$ python3 -q
>>> import numpy as np
>>> import numpy.linalg as la
>>> np.set_printoptions(suppress=True, linewidth=100)
>>> F = -2 * np.eye(10) + np.eye(10, k=1)
>>> print(F)
[[-2.  1.  0.  0.  0.  0.  0.  0.  0.  0.]
 [ 0. -2.  1.  0.  0.  0.  0.  0.  0.  0.]
 [ 0.  0. -2.  1.  0.  0.  0.  0.  0.  0.]
 [ 0.  0.  0. -2.  1.  0.  0.  0.  0.  0.]
 [ 0.  0.  0.  0. -2.  1.  0.  0.  0.  0.]
 [ 0.  0.  0.  0.  0. -2.  1.  0.  0.  0.]
 [ 0.  0.  0.  0.  0.  0. -2.  1.  0.  0.]
 [ 0.  0.  0.  0.  0.  0.  0. -2.  1.  0.]
 [ 0.  0.  0.  0.  0.  0.  0.  0. -2.  1.]
 [ 0.  0.  0.  0.  0.  0.  0.  0.  0. -2.]]
>>> # triangular
>>> u, g = F[7], F[4]
>>> print(u @ u)
5.0
>>> print(u @ g)
0.0
>>> pr = (u @ g) / (u @ u) * u
>>> print((g - pr) @ u)
0.0
>>> print(la.matrix_rank(np.outer(u, g)))
1
>>> print(g - pr)
[ 0.  0.  0.  0. -2.  1.  0.  0.  0.  0.]
>>> print(np.prod(np.diag(F)), round(float(la.det(F)), 1))
1024.0 1024.0
>>> print(la.matrix_rank(F - F[0, 0] * np.eye(10)))
9
>>> print(np.round(np.sort(la.eigvals(F)), 1))
[-2. -2. -2. -2. -2. -2. -2. -2. -2. -2.]
>>> W1 = np.array([[-3, -1],
...     [-2, 1],
...     [-2, -3],
...     [2, 3],
...     [-3, -2],
...     [-2, -2],
...     [-2, 2],
...     [2, -2],
...     [3, 1],
...     [-3, 1]])
>>> c = np.array([0, 3])
>>> act = np.maximum(F @ W1 + c, 0)
>>> print(act)
[[ 4.  6.]
 [ 2.  0.]
 [ 6. 12.]
 [ 0.  0.]
 [ 4.  5.]
 [ 2.  9.]
 [ 6.  0.]
 [ 0.  8.]
 [ 0.  2.]
 [ 6.  1.]]
>>> print(la.matrix_rank(act))
2
>>> print((act > 0).astype(int))
[[1 1]
 [1 0]
 [1 1]
 [0 0]
 [1 1]
 [1 1]
 [1 0]
 [0 1]
 [0 1]
 [1 1]]
>>> C = np.array([[4, 5, -6], [3, 3, 0]])
>>> print(act @ C)
[[ 34.  38. -24.]
 [  8.  10. -12.]
 [ 60.  66. -36.]
 [  0.   0.   0.]
 [ 31.  35. -24.]
 [ 35.  37. -12.]
 [ 24.  30. -36.]
 [ 24.  24.   0.]
 [  6.   6.   0.]
 [ 27.  33. -36.]]
>>> P = act @ la.solve(act.T @ act, act.T)
>>> print(np.round(P @ act[:, 0], 1) + 0)
[4. 2. 6. 0. 4. 2. 6. 0. 0. 6.]
>>> print(la.matrix_rank(np.eye(10) - P))
8
>>> print(P.round(1) + 0)
[[ 0.1  0.   0.2  0.   0.1  0.1  0.1  0.1  0.   0.1]
 [ 0.   0.   0.   0.   0.   0.   0.1 -0.1  0.   0.1]
 [ 0.2  0.   0.4  0.   0.2  0.3  0.1  0.2  0.1  0.1]
 [ 0.   0.   0.   0.   0.   0.   0.   0.   0.   0. ]
 [ 0.1  0.   0.2  0.   0.1  0.1  0.1  0.   0.   0.1]
 [ 0.1  0.   0.3  0.   0.1  0.3 -0.1  0.3  0.1 -0.1]
 [ 0.1  0.1  0.1  0.   0.1 -0.1  0.4 -0.2 -0.1  0.4]
 [ 0.1 -0.1  0.2  0.   0.   0.3 -0.2  0.3  0.1 -0.2]
 [ 0.   0.   0.1  0.   0.   0.1 -0.1  0.1  0.   0. ]
 [ 0.1  0.1  0.1  0.   0.1 -0.1  0.4 -0.2  0.   0.3]]
>>> print(np.round(la.eigvalsh(P), 1) + 0)
[0. 0. 0. 0. 0. 0. 0. 0. 1. 1.]
>>> u = np.array([5, 9, 4, 6, 0, 9, 4, 5, 2, 3])
>>> B = F + np.outer(u, np.eye(10)[7])
>>> print(la.matrix_rank(la.inv(B) - la.inv(F), tol=1e-8))
1
>>> C = 10 * np.array([[1.8, 1.9, -0.4, 0.4, 0.1, 0.0, -1.7, -0.8, 0.2],
...     [-0.8, 0.2, -0.4, -0.6, -1.7, 1.3, -0.3, -0.9, -0.9],
...     [-0.4, 0.3, -0.4, 0.8, 0.0, -0.6, -0.8, 0.6, -4.1]])
>>> rng = np.random.default_rng(825)
>>> lab = rng.integers(0, 3, 11)
>>> W0 = C[lab] + rng.normal(size=(11, 9))
>>> print(W0.round(1) + 0)
[[ -8.2   0.7  -4.   -5.  -18.5  12.4  -1.8  -8.9  -9.6]
 [ 19.6  19.8  -5.2   2.8   1.2   0.  -16.7  -7.4   0.8]
 [ 18.2  19.6  -5.5   5.7  -0.1   1.2 -17.2  -6.8   2.7]
 [ 17.8  19.2  -3.8   3.3   0.7   0.4 -16.2  -8.1   0.7]
 [ -4.8   3.5  -3.4   7.4  -0.8  -5.6  -7.4   6.1 -40.4]
 [ -7.2   1.7  -4.3  -4.4 -18.1  11.4  -4.6  -8.9  -9.6]
 [ -8.9   2.7  -2.7  -5.1 -17.7  12.6  -3.6  -8.8  -7.2]
 [ -7.5   2.8  -4.4  -6.7 -17.3  12.8  -6.1  -8.2  -9.4]
 [ -9.1   3.6  -3.7  -6.7 -17.9  12.8  -3.5  -8.6  -9.8]
 [ -5.4   2.9  -4.4   7.4   0.8  -6.8  -7.8   7.2 -39.6]
 [ 18.3  20.   -4.7   4.7   1.7  -0.7 -16.8  -8.4   1.6]]
>>> P = W0 @ la.solve(W0.T @ W0, W0.T)
>>> print(round(np.trace(P), 1))
9.0
>>> print(P.round(1) + 0)
[[ 1.   0.   0.   0.   0.1  0.  -0.1  0.   0.1 -0.1  0.1]
 [ 0.   0.8  0.1  0.2  0.   0.1 -0.3  0.   0.2  0.   0. ]
 [ 0.   0.1  1.  -0.1  0.   0.   0.1  0.  -0.1  0.   0. ]
 [ 0.   0.2 -0.1  0.6  0.2 -0.1  0.1  0.1 -0.1 -0.2  0.3]
 [ 0.1  0.   0.   0.2  0.8  0.   0.1 -0.1 -0.1  0.2 -0.2]
 [ 0.   0.1  0.  -0.1  0.   0.9  0.2  0.  -0.1  0.   0. ]
 [-0.1 -0.3  0.1  0.1  0.1  0.2  0.6  0.   0.3 -0.1  0. ]
 [ 0.   0.   0.   0.1 -0.1  0.   0.   1.   0.   0.1 -0.1]
 [ 0.1  0.2 -0.1 -0.1 -0.1 -0.1  0.3  0.   0.8  0.1  0. ]
 [-0.1  0.   0.  -0.2  0.2  0.  -0.1  0.1  0.1  0.8  0.2]
 [ 0.1  0.   0.   0.3 -0.2  0.   0.  -0.1  0.   0.2  0.8]]
>>> print(np.round(la.eigvalsh(P), 1) + 0)
[0. 0. 1. 1. 1. 1. 1. 1. 1. 1. 1.]
>>> X = np.load("sample17.npy")
>>> print(X)
[[0 0 0 0 0 0 0 0 0 0 1 0]
 [0 0 0 0 0 0 1 0 0 0 0 0]
 [0 0 0 0 0 0 0 1 0 0 0 0]
 [0 0 0 0 0 0 0 0 1 0 0 0]
 [1 0 0 0 0 0 0 0 0 0 0 0]
 [0 0 0 0 0 1 0 0 0 0 0 0]
 [0 0 0 1 0 0 0 0 0 0 0 0]
 [0 0 0 0 1 0 0 0 0 0 0 0]
 [0 0 1 0 0 0 0 0 0 0 0 0]
 [0 1 0 0 0 0 0 0 0 0 0 0]
 [0 0 0 0 0 0 0 0 0 1 0 0]
 [0 0 0 0 0 0 0 0 0 0 0 1]]
>>> # 3 blocks once reordered
>>> print(np.allclose(X @ X.T, X.T @ X))
True
>>> print((X + X.T) / 2)
[[0.  0.  0.  0.  0.5 0.  0.  0.  0.  0.  0.5 0. ]
 [0.  0.  0.  0.  0.  0.  0.5 0.  0.  0.5 0.  0. ]
 [0.  0.  0.  0.  0.  0.  0.  0.5 0.5 0.  0.  0. ]
 [0.  0.  0.  0.  0.  0.  0.5 0.  0.5 0.  0.  0. ]
 [0.5 0.  0.  0.  0.  0.  0.  0.5 0.  0.  0.  0. ]
 [0.  0.  0.  0.  0.  1.  0.  0.  0.  0.  0.  0. ]
 [0.  0.5 0.  0.5 0.  0.  0.  0.  0.  0.  0.  0. ]
 [0.  0.  0.5 0.  0.5 0.  0.  0.  0.  0.  0.  0. ]
 [0.  0.  0.5 0.5 0.  0.  0.  0.  0.  0.  0.  0. ]
 [0.  0.5 0.  0.  0.  0.  0.  0.  0.  0.  0.5 0. ]
 [0.5 0.  0.  0.  0.  0.  0.  0.  0.  0.5 0.  0. ]
 [0.  0.  0.  0.  0.  0.  0.  0.  0.  0.  0.  1. ]]
>>> print(round(float(la.det(X)), 1))
-1.0
>>> print((la.matrix_power((X != 0) + (X.T != 0) + np.eye(12), 12) > 0).astype(int))
[[1 1 1 1 1 0 1 1 1 1 1 0]
 [1 1 1 1 1 0 1 1 1 1 1 0]
 [1 1 1 1 1 0 1 1 1 1 1 0]
 [1 1 1 1 1 0 1 1 1 1 1 0]
 [1 1 1 1 1 0 1 1 1 1 1 0]
 [0 0 0 0 0 1 0 0 0 0 0 0]
 [1 1 1 1 1 0 1 1 1 1 1 0]
 [1 1 1 1 1 0 1 1 1 1 1 0]
 [1 1 1 1 1 0 1 1 1 1 1 0]
 [1 1 1 1 1 0 1 1 1 1 1 0]
 [1 1 1 1 1 0 1 1 1 1 1 0]
 [0 0 0 0 0 0 0 0 0 0 0 1]]
>>> print(np.flatnonzero(la.matrix_power((X != 0) + (X.T != 0) + np.eye(12), 12)[11]))
[11]
>>> print(X.T @ X)
[[1 0 0 0 0 0 0 0 0 0 0 0]
 [0 1 0 0 0 0 0 0 0 0 0 0]
 [0 0 1 0 0 0 0 0 0 0 0 0]
 [0 0 0 1 0 0 0 0 0 0 0 0]
 [0 0 0 0 1 0 0 0 0 0 0 0]
 [0 0 0 0 0 1 0 0 0 0 0 0]
 [0 0 0 0 0 0 1 0 0 0 0 0]
 [0 0 0 0 0 0 0 1 0 0 0 0]
 [0 0 0 0 0 0 0 0 1 0 0 0]
 [0 0 0 0 0 0 0 0 0 1 0 0]
 [0 0 0 0 0 0 0 0 0 0 1 0]
 [0 0 0 0 0 0 0 0 0 0 0 1]]
>>> print(np.round(la.pinv(X), 1))
[[0. 0. 0. 0. 1. 0. 0. 0. 0. 0. 0. 0.]
 [0. 0. 0. 0. 0. 0. 0. 0. 0. 1. 0. 0.]
 [0. 0. 0. 0. 0. 0. 0. 0. 1. 0. 0. 0.]
 [0. 0. 0. 0. 0. 0. 1. 0. 0. 0. 0. 0.]
 [0. 0. 0. 0. 0. 0. 0. 1. 0. 0. 0. 0.]
 [0. 0. 0. 0. 0. 1. 0. 0. 0. 0. 0. 0.]
 [0. 1. 0. 0. 0. 0. 0. 0. 0. 0. 0. 0.]
 [0. 0. 1. 0. 0. 0. 0. 0. 0. 0. 0. 0.]
 [0. 0. 0. 1. 0. 0. 0. 0. 0. 0. 0. 0.]
 [0. 0. 0. 0. 0. 0. 0. 0. 0. 0. 1. 0.]
 [1. 0. 0. 0. 0. 0. 0. 0. 0. 0. 0. 0.]
 [0. 0. 0. 0. 0. 0. 0. 0. 0. 0. 0. 1.]]
>>> print(X[:, 4] @ X[:, 9])
0
>>> print(np.round(la.svd(X, compute_uv=False), 1))
[1. 1. 1. 1. 1. 1. 1. 1. 1. 1. 1. 1.]
>>> x0 = np.array([-8, -1, -8, 0, -2, 5, 8, -3, 9, -8, -3, -2])
>>> y = X @ x0
>>> c, lr = np.zeros(12), 1 / la.norm(X, 2) ** 2
>>> for i in range(250):
...     c -= lr * X.T @ (X @ c - y)
...     if i % 50 == 0: print(i, round(la.norm(X @ c - y), 1))
... 
0 0.0
50 0.0
100 0.0
150 0.0
200 0.0
>>> print(round(float(la.cond(X)), 1))
1.0
>>> print(c)
[-8. -1. -8.  0. -2.  5.  8. -3.  9. -8. -3. -2.]
>>> lab = rng.permutation(12)
>>> B = X[:, lab] * rng.choice([-1, 1], 12)
>>> print(B)
[[-1  0  0  0  0  0  0  0  0  0  0  0]
 [ 0  0  0  0 -1  0  0  0  0  0  0  0]
 [ 0  0  0  0  0  0  0  0 -1  0  0  0]
 [ 0  0  0  0  0  0  0  0  0  1  0  0]
 [ 0  0  0  0  0  1  0  0  0  0  0  0]
 [ 0  0  0 -1  0  0  0  0  0  0  0  0]
 [ 0  0  0  0  0  0  0  0  0  0  0  1]
 [ 0  0  0  0  0  0  1  0  0  0  0  0]
 [ 0  0 -1  0  0  0  0  0  0  0  0  0]
 [ 0  0  0  0  0  0  0 -1  0  0  0  0]
 [ 0  0  0  0  0  0  0  0  0  0 -1  0]
 [ 0  1  0  0  0  0  0  0  0  0  0  0]]
>>> left, _, Vt = la.svd(X.T @ B)
>>> print(lab)
[10 11  2  5  6  0  4  1  7  8  9  3]
>>> B = np.array([[2, -2, 0, 1, 3, 3, 2, -1, 0, 1],
...     [0, 1, 1, 3, -1, -1, -2, -2, -1, -3],
...     [-2, 1, 1, 2, 0, -1, 2, 1, -2, 3],
...     [0, -2, -1, -1, 0, 2, -3, 2, -2, 0],
...     [3, -3, 1, 1, -2, 1, 0, 0, 0, -2],
...     [1, 3, -3, 0, 3, -1, 0, -3, 1, -1],
...     [1, -1, 0, 0, -3, -1, 3, -3, 3, 0],
...     [-1, 2, 3, -2, -3, 0, 2, 2, -2, 3],
...     [-1, 2, 0, -3, 1, 2, -2, -1, 1, 2],
...     [0, 3, -2, -3, 1, -2, 1, 1, -2, -2]])
>>> J = np.triu(B, 1)
>>> print(J)
[[ 0 -2  0  1  3  3  2 -1  0  1]
 [ 0  0  1  3 -1 -1 -2 -2 -1 -3]
 [ 0  0  0  2  0 -1  2  1 -2  3]
 [ 0  0  0  0  0  2 -3  2 -2  0]
 [ 0  0  0  0  0  1  0  0  0 -2]
 [ 0  0  0  0  0  0  0 -3  1 -1]
 [ 0  0  0  0  0  0  0 -3  3  0]
 [ 0  0  0  0  0  0  0  0 -2  3]
 [ 0  0  0  0  0  0  0  0  0  2]
 [ 0  0  0  0  0  0  0  0  0  0]]
>>> # null space of dimension 2
>>> left, sig, Vt = la.svd(W0)
>>> print(np.argmax(sig[:-1] / (sig[1:] + 1e-6)) + 1)
3
>>> B = left[:, :3] @ np.diag(sig[:3]) @ Vt[:3]
>>> print(np.round(la.norm(W0 - B, 2), 1), round(sig[3], 1))
3.6 3.6
>>> print(round(float(np.abs(W0 - B).max()), 1))
1.8
>>> print(la.matrix_rank(W0, rtol=0.05))
4
>>> print(round(la.norm(W0 - B) / la.norm(W0), 1))
0.1
>>> print(la.matrix_rank(B))
3
>>> x0 = np.array([-3, -2, -2, 3, 1, -1, -1, 2, 3, 0])
>>> h = np.maximum(J @ x0, 0)
>>> print(h)
[3 2 1 0 0 0 3 0 0 0]
>>> print(np.maximum(J @ (3 * x0), 0))
[9 6 3 0 0 0 9 0 0 0]
>>> T = np.stack([J, 4 * J, J[::-1]])
>>> print(T.shape)
(3, 10, 10)
>>> print(np.round(la.norm(T, axis=(1, 2)), 1))
[12.4 49.6 12.4]
>>> print(np.abs(np.diag(la.qr(J)[1])) > 1e-9)
[False False False False False False False False False False]
>>> print(la.lstsq(J[:-1].T, J[-1])[2])
8
>>> print(np.allclose(J[:-1].T @ la.lstsq(J[:-1].T, J[-1])[0], J[-1]))
True
>>> rank = la.matrix_rank(J)
>>> print(rank)
8
>>> null = la.svd(J)[2][rank:].T
>>> print(np.round(J @ null, 1) + 0)
[[0. 0.]
 [0. 0.]
 [0. 0.]
 [0. 0.]
 [0. 0.]
 [0. 0.]
 [0. 0.]
 [0. 0.]
 [0. 0.]
 [0. 0.]]
>>> print([int(la.matrix_rank(J[:i])) for i in range(1, len(J) + 1)])
[1, 2, 3, 4, 5, 6, 7, 8, 8, 8]
>>> print(np.allclose(J @ null, 0))
True
>>> print(la.matrix_rank(J.T @ J), la.matrix_rank(J @ J.T))
8 8
